% python3 -q
>>> import numpy as np
>>> np.set_printoptions(suppress=True, linewidth=140)
>>> def tidy(a):
...     return np.round(a, 1) + 0
... 
>>> J = np.array([[45, -35, -25], [-36, 28, 20], [-9, 7, 5], [-18, 14, 10]])
>>> U, s, Vt = np.linalg.svd(J)
>>> vecs = Vt[:(s > 1e-8).sum()]
>>> rng = np.random.default_rng(77694)
>>> x0 = J[3] + -2 * J[2] + rng.integers(2) * np.eye(3)[2]
>>> x0
array([0., 0., 0.])
>>> tidy(vecs.T @ vecs)
array([[ 0.5, -0.4, -0.3],
       [-0.4,  0.3,  0.2],
       [-0.3,  0.2,  0.2]])
>>> np.linalg.matrix_rank(np.vstack([J, x0]))
np.int64(1)
>>> M = np.array([[1, 1, 2], [0, 0, 1], [1, 1, 2]])
>>> U, s, Vt = np.linalg.svd(M)
>>> vecs = Vt[:(s > 1e-8).sum()]
>>> x0 = M[0] + -2 * M[2] + rng.integers(2) * np.eye(3)[2]
>>> x0
array([-1., -1., -1.])
>>> np.allclose(vecs.T @ vecs @ x0, x0)
True
>>> np.linalg.matrix_rank(np.vstack([M, x0]))
np.int64(2)
>>> tidy(np.diag(vecs.T @ vecs))
array([0.5, 0.5, 1. ])
>>> W0 = np.load("w.npy")
>>> W0
array([[3, 1, 2, 3],
       [1, 3, 2, 3],
       [2, 2, 2, 1]])
>>> T = np.stack([W0, -2 * W0, W0[::-1]])
>>> (T @ W0.T).shape
(3, 3, 3)
>>> np.linalg.matrix_rank(T)
array([3, 3, 3])
>>> tidy(np.linalg.norm(T, axis=(1, 2)))
array([ 7.7, 15.4,  7.7])
>>> T.shape
(3, 3, 4)
>>> U, s, Vt = np.linalg.svd(W0, full_matrices=False)
>>> tidy(Vt @ Vt.T)
array([[1., 0., 0.],
       [0., 1., 0.],
       [0., 0., 1.]])
>>> tidy(np.cumsum(s ** 2) / np.sum(s ** 2))
array([0.9, 1. , 1. ])
>>> tidy(s)
array([7.3, 2. , 1.3])
>>> tidy(np.linalg.svd(W0, compute_uv=False))
array([7.3, 2. , 1.3])
>>> W0 - W0[0]
array([[ 0,  0,  0,  0],
       [-2,  2,  0,  0],
       [-1,  1,  0, -2]])
>>> np.count_nonzero(W0)
np.int64(12)
>>> np.unravel_index(np.abs(W0).argmax(), W0.shape)
(np.int64(0), np.int64(0))
>>> W0.sum(axis=0)
array([6, 6, 6, 7])
>>> Y = np.array([[0, 1], [2, 2]])
>>> Z = np.kron(Y, W0)
>>> tidy(np.linalg.norm(Z, 2)), tidy(np.linalg.norm(Y, 2) * np.linalg.norm(W0, 2))
(np.float64(21.3), np.float64(21.3))
>>> Z.shape
(6, 8)
>>> np.linalg.matrix_rank(Z)
np.int64(6)
>>> Z
array([[0, 0, 0, 0, 3, 1, 2, 3],
       [0, 0, 0, 0, 1, 3, 2, 3],
       [0, 0, 0, 0, 2, 2, 2, 1],
       [6, 2, 4, 6, 6, 2, 4, 6],
       [2, 6, 4, 6, 2, 6, 4, 6],
       [4, 4, 4, 2, 4, 4, 4, 2]])
>>> Y = np.array([[2, 1, 2], [2, 1, 0], [0, 1, 1]])
>>> np.einsum("ij,ij->i", M, M)
array([6, 1, 6])
>>> np.vstack([M, Y.T]).shape
(6, 3)
>>> E = np.eye(3, dtype=int)[rng.permutation(3)]
>>> E
array([[1, 0, 0],
       [0, 0, 1],
       [0, 1, 0]])
>>> # orthonormal columns
>>> f, r1 = E[1], E[2]
>>> f @ r1
np.int64(0)
>>> f @ f
np.int64(1)
>>> p = (f @ r1) / (f @ f) * f
>>> (r1 - p) @ f
np.float64(0.0)
>>> tidy(np.linalg.norm(f + r1) ** 2 + np.linalg.norm(f - r1) ** 2)
np.float64(4.0)
>>> r1 - p
array([0., 1., 0.])
>>> np.outer(f, r1)
array([[0, 0, 0],
       [0, 0, 0],
       [0, 1, 0]])
>>> x0 = np.array([0, 7, 1])
>>> E.T @ (E @ x0)
array([0, 7, 1])
>>> tidy(np.linalg.det(E))
np.float64(-1.0)
>>> tidy(np.linalg.inv(E))
array([[1., 0., 0.],
       [0., 0., 1.],
       [0., 1., 0.]])
>>> [p for p in range(1, 25) if np.allclose(np.linalg.matrix_power(E, p), np.eye(3))]
[2, 4, 6, 8, 10, 12, 14, 16, 18, 20, 22, 24]
>>> w, vecs = np.linalg.eig(E)
>>> tidy(np.sort(np.linalg.eigvals(np.linalg.inv(E))))
array([-1.,  1.,  1.])
>>> np.prod(w)
np.float64(-1.0)
>>> w
array([ 1., -1.,  1.])
>>> Y = E / np.linalg.norm(E, axis=1, keepdims=True)
>>> cov = Y @ Y.T
>>> tidy(np.linalg.norm(Y, axis=1))
array([1., 1., 1.])
>>> np.degrees(np.arccos(np.clip(cov[0, 2], -1, 1)))
np.float64(90.0)
>>> cov[0]
array([1., 0., 0.])
>>> np.argwhere(np.triu(np.abs(cov) > 0.95, 1))
array([], shape=(0, 2), dtype=int64)
>>> cov
array([[1., 0., 0.],
       [0., 1., 0.],
       [0., 0., 1.]])
>>> w, vecs = np.linalg.eigh(E)
>>> x0 = np.array([1, 0, 3])
>>> tidy(vecs * np.maximum(w, 0) @ vecs.T)
array([[1. , 0. , 0. ],
       [0. , 0.5, 0.5],
       [0. , 0.5, 0.5]])
>>> np.abs(E).sum(axis=1).max(), np.abs(w).max()
(np.int64(1), np.float64(1.0))
>>> x0 @ E @ x0
np.int64(1)
>>> data = np.minimum.outer(np.arange(1, 5), np.arange(1, 5)) * -3
>>> data
array([[ -3,  -3,  -3,  -3],
       [ -3,  -6,  -6,  -6],
       [ -3,  -6,  -9,  -9],
       [ -3,  -6,  -9, -12]])
>>> w, vecs = np.linalg.eigh(E)
>>> w.sum(), np.trace(E)
(np.float64(1.0), np.int64(1))
>>> tidy(vecs @ np.diag(w) @ vecs.T)
array([[1., 0., 0.],
       [0., 0., 1.],
       [0., 1., 0.]])
>>> np.unique(w.round(6) + 0, return_counts=True)[1]
array([1, 2])
>>> np.abs(np.diag(np.linalg.qr(M)[1])) > 1e-9
array([ True, False,  True])
>>> np.linalg.lstsq(M[:-1].T, M[-1])[2]
np.int32(2)
>>> O = data.astype(float).copy()
>>> for j in range(4):
...     O[:, j] -= O[:, :j] @ (O[:, :j].T @ O[:, j])
...     O[:, j] /= np.linalg.norm(O[:, j])
... 
>>> tidy(O.T @ data)
array([[ 6. , 10.5, 13.5, 15. ],
       [ 0. ,  2.6,  4.3,  5.2],
       [ 0. ,  0. ,  2.4,  3.7],
       [ 0. ,  0. ,  0. ,  2.1]])
>>> tidy(O.T @ O)
array([[1., 0., 0., 0.],
       [0., 1., 0., 0.],
       [0., 0., 1., 0.],
       [0., 0., 0., 1.]])
>>> Y = np.array([[-1, 6], [-1, 2]])
>>> m1 = np.kron(np.eye(2, dtype=int), Y)
>>> m1
array([[-1,  6,  0,  0],
       [-1,  2,  0,  0],
       [ 0,  0, -1,  6],
       [ 0,  0, -1,  2]])
>>> np.argsort(-np.linalg.norm(m1, axis=0).round(6), kind="stable")[:3]
array([1, 3, 0])
>>> np.linalg.matrix_rank(m1, rtol=0.1)
np.int64(2)
>>> tidy(np.abs(np.linalg.svd(m1)[2][-1]))
array([0. , 0. , 1. , 0.2])
>>> round(np.log10(np.linalg.cond(m1)))
1
>>> tidy(np.linalg.norm(m1, 2) / np.linalg.norm(m1))
np.float64(0.7)
>>> m1.reshape(-1, 2)
array([[-1,  6],
       [ 0,  0],
       [-1,  2],
       [ 0,  0],
       [ 0,  0],
       [-1,  6],
       [ 0,  0],
       [-1,  2]])
>>> m1.reshape(2, -1)
array([[-1,  6,  0,  0, -1,  2,  0,  0],
       [ 0,  0, -1,  6,  0,  0, -1,  2]])
>>> T = m1.reshape(4, 2, -1)
>>> np.einsum("ihd,ihd->ih", T, T)
array([[37,  0],
       [ 5,  0],
       [ 0, 37],
       [ 0,  5]])
>>> np.einsum("ihd,jhd->hij", T, T).shape
(2, 4, 4)
>>> np.swapaxes(T, 1, 2)[2]
array([[ 0, -1],
       [ 0,  6]])
>>> Y = m1 / np.sqrt((m1 ** 2).mean(axis=1, keepdims=True))
>>> np.linalg.matrix_rank(m1 - m1.mean(axis=1, keepdims=True))
np.int64(3)
>>> tidy(Y[1])
array([-0.9,  1.8,  0. ,  0. ])
>>> tidy(np.linalg.norm(Y, axis=1))
array([2., 2., 2., 2.])
>>> x0 = np.array([0, 9, 5, 6])
>>> rhs = m1 @ x0
>>> rhs
array([54, 18, 31,  7])
>>> tidy(np.linalg.solve(m1.T, m1[2]))
array([0., 0., 1., 0.])
>>> tidy(np.linalg.solve(m1, rhs + m1[:, 3]))
array([0., 9., 5., 7.])
>>> tidy(np.linalg.solve(m1, 3 * rhs))
array([ 0., 27., 15., 18.])
>>> f = np.array([-1, -1, -1, 5])
>>> Y = m1 + np.outer(f, np.eye(4)[1])
>>> tidy(np.linalg.det(Y) / np.linalg.det(m1)), tidy(1 + np.linalg.solve(m1, f)[1])
(np.float64(1.0), np.float64(1.0))
>>> np.linalg.matrix_rank(Y - m1)
np.int64(1)
>>> K = np.loadtxt("test0.csv", delimiter=",")
>>> K
array([[ 0. ,  0.5, -0.6],
       [ 0. , -1. ,  1. ],
       [ 0. , -1. ,  1. ],
       [ 0. ,  1. , -1. ],
       [ 0. ,  0.9, -1. ],
       [ 0. ,  0.9, -1. ],
       [ 0. ,  0.6, -0.7],
       [ 0. , -0.8,  0.9],
       [ 0. , -0.3,  0.4],
       [ 0. ,  0.6, -0.7],
       [ 0. ,  0.4, -0.5],
       [ 0. ,  0.8, -0.9]])
>>> f = np.array([1, 1, 2])
>>> tidy(np.convolve(K[9], f))
array([ 0. ,  0.6, -0.1,  0.5, -1.4])
>>> tidy(np.array([np.convolve(row, f, "same") for row in K]))
array([[ 0.5, -0.1,  0.4],
       [-1. ,  0. , -1. ],
       [-1. ,  0. , -1. ],
       [ 1. ,  0. ,  1. ],
       [ 0.9, -0.1,  0.8],
       [ 0.9, -0.1,  0.8],
       [ 0.6, -0.1,  0.5],
       [-0.8,  0.1, -0.7],
       [-0.3,  0.1, -0.2],
       [ 0.6, -0.1,  0.5],
       [ 0.4, -0.1,  0.3],
       [ 0.8, -0.1,  0.7]])
>>> tidy(np.cross(K[9, :3], K[11, :3]))
array([0., 0., 0.])
>>> tidy(np.polyval(f, K[9]))
array([2. , 3. , 1.8])
>>> mat = np.load("block5.npy")
>>> mat
array([[-18.4,   7.5,  -2.3],
       [-12.9,   6.6,  13.8],
       [ -7.4, -10. ,  15.6],
       [-11.6, -12.7, -10.2],
       [ 17.7,  -4.1,  -8.3],
       [  1.8,  19.8,   1.8],
       [ -5.8,  10.2,  16.2],
       [ 10.3,  16.6,   4.4],
       [-18.3,   6.1,   5.2],
       [-11.6,   6.7, -14.8],
       [-16.4,  -6.4,  -9.6],
       [ -8.2,  15.1,  10.2],
       [  5.2,   7.8,  17.7],
       [ 15.8,  12.1,  -1.9],
       [-10.9,  -4.2, -16.2]])
>>> U, s, Vt = np.linalg.svd(K)
>>> vecs = Vt[:(s > 1e-8).sum()]
>>> x0 = K[4] + 4 * K[0] + rng.integers(2) * np.eye(3)[2]
>>> x0
array([ 0. ,  2.9, -3.4])
>>> tidy(np.linalg.norm(x0 - vecs.T @ vecs @ x0))
np.float64(0.0)
>>> tidy(np.diag(vecs.T @ vecs))
array([0., 1., 1.])
>>> cen = mat - mat.mean(axis=0)
>>> vecs = np.linalg.svd(cen)[2][:2]
>>> Y = cen - cen @ vecs.T @ vecs
>>> np.linalg.norm(Y, axis=1).round(6).argmax()
np.int64(2)
>>> tidy((cen @ vecs.T).std(axis=0))
array([13.1, 10.9])
>>> tidy(Y.std(axis=0))
array([2.3, 6.5, 3.5])
